% python3 -q
>>> import numpy as np
>>> from numpy import linalg as LA
>>> np.set_printoptions(suppress=True, linewidth=200)
>>> data = np.load("layer0.npy")
>>> data
array([[-6.31,  4.18,  4.32,  0.04],
       [-0.74,  0.49,  0.44,  0.03],
       [-3.19,  2.07,  2.09,  0.01],
       [ 1.8 , -1.23, -1.19, -0.01],
       [ 0.14, -0.15, -0.11,  0.04],
       [ 1.52, -1.  , -1.06,  0.04],
       [-0.57,  0.31,  0.38, -0.01],
       [ 2.61, -1.71, -1.86, -0.09],
       [ 2.79, -1.83, -1.82,  0.02],
       [ 5.1 , -3.44, -3.39,  0.01],
       [ 1.21, -0.73, -0.8 ,  0.01],
       [ 1.91, -1.22, -1.27,  0.04],
       [-3.06,  2.08,  2.05,  0.  ],
       [-0.37,  0.16,  0.25, -0.11],
       [-5.25,  3.43,  3.49,  0.05],
       [-5.28,  3.52,  3.55, -0.02],
       [-3.19,  2.12,  2.18, -0.07],
       [-0.62,  0.35,  0.44,  0.  ],
       [-5.42,  3.72,  3.55, -0.01],
       [-2.14,  1.28,  1.34,  0.04],
       [ 0.  , -0.06, -0.05,  0.04],
       [ 0.17, -0.17, -0.23,  0.05],
       [ 2.75, -1.87, -1.9 , -0.03],
       [ 2.78, -1.9 , -1.77,  0.06],
       [ 3.62, -2.45, -2.42, -0.02],
       [ 1.19, -0.7 , -0.7 ,  0.  ],
       [ 0.17, -0.2 , -0.19, -0.06],
       [ 2.68, -1.84, -1.87, -0.01],
       [-1.65,  1.11,  1.1 ,  0.09],
       [-2.8 ,  1.89,  1.88, -0.07]])
>>> O, evecs = LA.qr(data[:, :1])[0], LA.qr(data[:, 1:])[0]
>>> sv = LA.svd(O.T @ evecs, compute_uv=False)
>>> sv.round(2)
array([1.])
>>> hat = data @ LA.solve(data.T @ data, data.T)
>>> np.round(hat @ data[:, 3], 2) + 0
array([ 0.04,  0.03,  0.01, -0.01,  0.04,  0.04, -0.01, -0.09,  0.02,  0.01,  0.01,  0.04,  0.  , -0.11,  0.05, -0.02, -0.07,  0.  , -0.01,  0.04,  0.04,  0.05, -0.03,  0.06, -0.02,  0.  , -0.06,
       -0.01,  0.09, -0.07])
>>> print(np.round(LA.eigvalsh(hat), 2) + 0)
[0. 0. 0. 0. 0. 0. 0. 0. 0. 0. 0. 0. 0. 0. 0. 0. 0. 0. 0. 0. 0. 0. 0. 0. 0. 0. 1. 1. 1. 1.]
>>> np.allclose(hat @ hat, hat)
True
>>> round(float(np.trace(hat)), 2)
4.0
>>> J = np.load("a.npy")
>>> J
array([[0, 0, 0, 3, 3],
       [0, 0, 0, 0, 5],
       [0, 0, 0, 5, 2],
       [0, 0, 0, 0, 6],
       [0, 0, 0, 0, 6],
       [0, 0, 0, 0, 6],
       [0, 0, 0, 0, 5],
       [0, 0, 0, 0, 5],
       [0, 0, 0, 0, 6],
       [0, 0, 0, 0, 6],
       [0, 0, 0, 0, 5],
       [0, 0, 0, 0, 6],
       [0, 0, 0, 3, 3],
       [0, 0, 0, 0, 6],
       [0, 0, 0, 0, 5],
       [0, 0, 0, 1, 4],
       [0, 0, 0, 0, 6],
       [0, 0, 0, 1, 4],
       [0, 0, 0, 0, 5],
       [0, 0, 0, 0, 5],
       [0, 0, 0, 5, 2],
       [0, 0, 0, 1, 4],
       [0, 0, 0, 0, 5],
       [0, 0, 0, 0, 5],
       [0, 0, 0, 3, 3],
       [0, 0, 0, 3, 3],
       [0, 0, 0, 3, 3],
       [0, 0, 0, 1, 4],
       [0, 0, 0, 1, 4],
       [0, 0, 0, 0, 6],
       [0, 0, 0, 1, 4],
       [0, 0, 0, 1, 4],
       [0, 0, 0, 3, 3]])
>>> gram = J.T @ J
>>> np.allclose(gram, gram.T)
True
>>> np.trace(gram), (J ** 2).sum()
(np.int64(834), np.int64(834))
>>> gram
array([[  0,   0,   0,   0,   0],
       [  0,   0,   0,   0,   0],
       [  0,   0,   0,   0,   0],
       [  0,   0,   0, 111, 102],
       [  0,   0,   0, 102, 723]])
>>> np.diag(gram)
array([  0,   0,   0, 111, 723])
